In [1]: import numpy as np

In [2]: import numpy.linalg as la

In [3]: np.set_printoptions(suppress=True, linewidth=120)

In [4]: out = np.array([[-1, 3], [-5, 5]])

In [5]: C = np.array([[0, 2], [0, 2]])

In [6]: m1 = np.kron(out, C)

In [7]: m1
Out[7]: 
array([[  0,  -2,   0,   6],
       [  0,  -2,   0,   6],
       [  0, -10,   0,  10],
       [  0, -10,   0,  10]])

In [8]: np.round(la.norm(m1), 1)
Out[8]: np.float64(21.9)

In [9]: np.unravel_index(np.abs(m1).argmax(), m1.shape)
Out[9]: (np.int64(2), np.int64(1))

In [10]: m1.sum(axis=1)
Out[10]: array([4, 4, 0, 0])

In [11]: np.diff(m1, axis=0)
Out[11]: 
array([[ 0,  0,  0,  0],
       [ 0, -8,  0,  4],
       [ 0,  0,  0,  0]])

In [12]: la.matrix_rank(m1)
Out[12]: np.int64(2)

In [13]: m1 - m1[0]
Out[13]: 
array([[ 0,  0,  0,  0],
       [ 0,  0,  0,  0],
       [ 0, -8,  0,  4],
       [ 0, -8,  0,  4]])

In [14]: np.count_nonzero(m1)
Out[14]: np.int64(8)

In [15]: np.abs(m1).max()
Out[15]: np.int64(10)

In [16]: np.round(la.svd(m1, compute_uv=False), 1)
Out[16]: array([21.6,  3.7,  0. ,  0. ])

In [17]: hat = np.triu(np.array([[-1, -1, 3, -3], [-1, 0, -2, -3], [1, 2, -3, 1], [-2, 1, -3, -2]]), 1) + np.eye(4)

In [18]: out = hat @ m1 @ la.inv(hat)

In [19]: la.matrix_rank(out)
Out[19]: np.int64(2)

In [20]: np.round(np.poly(out), 1) + 0
Out[20]: array([ 1., -8., 40.,  0.,  0.])

In [21]: E = np.load("mat.npy")

In [22]: E
Out[22]: 
array([[-7,  5, -2, -2],
       [ 5, -7,  5, -2],
       [-2,  5, -7,  5],
       [-2, -2,  5, -7]])

In [23]: G = E.T @ E

In [24]: np.trace(G), (E ** 2).sum()
Out[24]: (np.int64(370), np.int64(370))

In [25]: np.allclose(G, G.T)
Out[25]: True

In [26]: u, g = E[1], E[2]

In [27]: u @ u
Out[27]: np.int64(103)

In [28]: pr = (u @ g) / (u @ u) * u

In [29]: (g - pr) @ u
Out[29]: np.float64(0.0)

In [30]: round(la.norm(u + g) ** 2 + la.norm(u - g) ** 2, 1)
Out[30]: np.float64(412.0)

In [31]: W0 = np.array([[3.0, -1.0, 0.0], [-1.0, -3.0, -1.0], [0.0, -1.0, 0.0]])

In [32]: W0
Out[32]: 
array([[ 3., -1.,  0.],
       [-1., -3., -1.],
       [ 0., -1.,  0.]])

In [33]: # equal to its transpose

In [34]: vals, vecs = la.eig(W0)

In [35]: vals.round(1)
Out[35]: array([ 3.2, -3.4,  0.3])

In [36]: np.round(np.sort(la.eigvals(W0 @ W0)), 1)
Out[36]: array([ 0.1, 10.1, 11.9])

In [37]: np.prod(vals)
Out[37]: np.float64(-3.0)

In [38]: np.round(W0 @ vecs[:, 0] - vals[0] * vecs[:, 0], 1) + 0
Out[38]: array([0., 0., 0.])

In [39]: np.round(np.sort(la.eigvals(la.inv(W0))), 1)
Out[39]: array([-0.3,  0.3,  3.6])

In [40]: Uu, sv, Vh = la.svd(W0)

In [41]: sv.round(1)
Out[41]: array([3.4, 3.2, 0.3])

In [42]: out = Uu[:, :2] @ np.diag(sv[:2]) @ Vh[:2]

In [43]: la.matrix_rank(W0, rtol=0.05)
Out[43]: np.int64(3)

In [44]: round(float(np.abs(W0 - out).max()), 1)
Out[44]: 0.3

In [45]: np.round(la.norm(W0 - out, 2), 1), round(float(sv[2]), 1)
Out[45]: (np.float64(0.3), 0.3)

In [46]: la.matrix_rank(out)
Out[46]: np.int64(2)

In [47]: out.round(1) + 0
Out[47]: 
array([[ 3. , -1. ,  0. ],
       [-1. , -3. , -0.9],
       [ 0. , -0.9, -0.3]])

In [48]: [round(float(la.det(out[:i, :i])), 2) + 0 for i in range(1, 4)]
Out[48]: [3.0, -10.06, 0.0]

In [49]: round(la.norm(W0, 2), 1)
Out[49]: np.float64(3.4)

In [50]: round(la.norm(W0[0] - W0[1]), 1)
Out[50]: np.float64(4.6)

In [51]: np.round(la.norm(W0[0], 1), 1), np.round(la.norm(W0[0], np.inf), 1)
Out[51]: (np.float64(4.0), np.float64(3.0))

In [52]: u = np.array([8, 7, 8])

In [53]: out = W0 + np.outer(u, np.eye(3)[0])

In [54]: la.matrix_rank(out - W0)
Out[54]: np.int64(1)

In [55]: la.matrix_rank(la.inv(out) - la.inv(W0), tol=1e-8)
Out[55]: np.int64(1)

In [56]: mat = np.loadtxt("block16.csv", delimiter=",")

In [57]: mat.round(1)
Out[57]: 
array([[ 0.1,  0.3, -1. ],
       [ 0.9,  0.3,  0.2],
       [-0.3,  0.9,  0.3]])

In [58]: # keeps lengths

In [59]: mat.shape
Out[59]: (3, 3)

In [60]: np.unravel_index(np.abs(mat).argmax(), mat.shape)
Out[60]: (np.int64(0), np.int64(2))

In [61]: np.round(np.diff(mat, axis=0), 1) + 0
Out[61]: 
array([[ 0.9,  0. ,  1.1],
       [-1.3,  0.6,  0.1]])

In [62]: np.round(mat - mat[0], 1) + 0
Out[62]: 
array([[ 0. ,  0. ,  0. ],
       [ 0.9,  0. ,  1.1],
       [-0.4,  0.6,  1.2]])

In [63]: np.count_nonzero(mat)
Out[63]: np.int64(9)

In [64]: la.rank(mat)
AttributeError: module 'numpy.linalg' has no attribute 'rank'


In [65]: np.round(la.svd(mat, compute_uv=False), 1)
Out[65]: array([1., 1., 1.])

In [66]: np.round(mat.sum(axis=0), 1)
Out[66]: array([ 0.7,  1.5, -0.5])

In [67]: x = np.array([-2, 1, 2])

In [68]: y = mat @ x

In [69]: y.round(1)
Out[69]: array([-1.8, -1.2,  2.1])

In [70]: np.round(la.solve(mat, y), 1)
Out[70]: array([-2.,  1.,  2.])

In [71]: np.round(la.solve(mat, y + mat[:, 2]), 1)
Out[71]: array([-2.,  1.,  3.])

In [72]: np.round(la.solve(mat, mat[:, 1]), 1) + 0
Out[72]: array([0., 1., 0.])

In [73]: np.round(np.poly(mat), 1)
Out[73]: array([ 1. , -0.6, -0.6,  1. ])

In [74]: np.round(np.kron(np.eye(2, dtype=int), mat), 1)
Out[74]: 
array([[ 0.1,  0.3, -1. ,  0. ,  0. , -0. ],
       [ 0.9,  0.3,  0.2,  0. ,  0. ,  0. ],
       [-0.3,  0.9,  0.3, -0. ,  0. ,  0. ],
       [ 0. ,  0. , -0. ,  0.1,  0.3, -1. ],
       [ 0. ,  0. ,  0. ,  0.9,  0.3,  0.2],
       [-0. ,  0. ,  0. , -0.3,  0.9,  0.3]])

In [75]: rng = np.random.default_rng(8736)

In [76]: out = mat + rng.integers(-2, 3, (3, 2)) @ rng.integers(-2, 3, (2, 3))

In [77]: out.round(1)
Out[77]: 
array([[-1.9,  6.3, -3. ],
       [ 2.9,  4.3, -3.8],
       [ 0.7,  2.9, -1.7]])

In [78]: np.round(out - mat, 1)
Out[78]: 
array([[-2.,  6., -2.],
       [ 2.,  4., -4.],
       [ 1.,  2., -2.]])

In [79]: np.abs(out - mat).sum(axis=1)
Out[79]: array([10., 10.,  5.])
